$ ipython --no-banner

In [1]: import numpy as np

In [2]: import numpy.linalg as la

In [3]: np.set_printoptions(precision=2, suppress=True, linewidth=120)

In [4]: u = np.array([-5, -1]) + 0.5

In [5]: feats = np.outer(u, u) / (u @ u)

In [6]: feats
Out[6]: 
array([[0.99, 0.11],
       [0.11, 0.01]])

In [7]: left, sv, Vt = la.svd(feats)

In [8]: sv.round(2) + 0
Out[8]: array([1., 0.])

In [9]: np.argmax(sv[:-1] / (sv[1:] + 1e-6)) + 1
Out[9]: np.int64(1)

In [10]: A2 = left[:, :1] @ np.diag(sv[:1]) @ Vt[:1]

In [11]: round(float(la.norm(feats - A2) / la.norm(feats)), 2)
Out[11]: 0.0

In [12]: la.matrix_rank(feats, rtol=0.05)
Out[12]: np.int64(1)

In [13]: hat = np.triu(np.array([[0, 2], [-2, 3]]), 1) + np.eye(2)

In [14]: A2 = hat @ feats @ la.inv(hat)

In [15]: A2
Out[15]: 
array([[ 1.21, -2.28],
       [ 0.11, -0.21]])

In [16]: hat @ feats - feats @ hat
Out[16]: 
array([[ 0.22, -1.95],
       [ 0.  , -0.22]])

In [17]: np.trace(A2), np.trace(feats)
Out[17]: (np.float64(1.0), np.float64(1.0))

In [18]: np.round(np.poly(A2), 2) + 0
Out[18]: array([ 1., -1.,  0.])

In [19]: left, sv, Vt = la.svd(feats)

In [20]: evecs = Vt[:(sv > 1e-8).sum()]

In [21]: rng = np.random.default_rng(77)

In [22]: x0 = feats[1] + 2 * feats[0] + rng.integers(2) * np.eye(2)[1]

In [23]: x0
Out[23]: array([2.09, 0.23])

In [24]: np.allclose(evecs.T @ evecs @ x0, x0)
Out[24]: True

In [25]: evecs.T @ evecs
Out[25]: 
array([[0.99, 0.11],
       [0.11, 0.01]])

In [26]: round(float(la.norm(x0 - evecs.T @ evecs @ x0)), 2)
Out[26]: 0.0

In [27]: theta = np.radians(60)

In [28]: R = np.eye(2)

In [29]: R[1, 1] = R[0, 0] = np.cos(theta)

In [30]: R[1, 0], R[0, 1] = -np.sin(theta), np.sin(theta)

In [31]: R
Out[31]: 
array([[ 0.5 ,  0.87],
       [-0.87,  0.5 ]])

In [32]: A2 = feats @ R.T

In [33]: round(float(la.det(R)), 2), round(np.trace(R), 2)
Out[33]: (1.0, np.float64(1.0))

In [34]: np.allclose(feats @ feats.T, A2 @ A2.T)
Out[34]: True

In [35]: np.abs(A2 - feats).max(axis=0)
Out[35]: array([0.4 , 0.91])

In [36]: A2
Out[36]: 
array([[ 0.59, -0.8 ],
       [ 0.07, -0.09]])
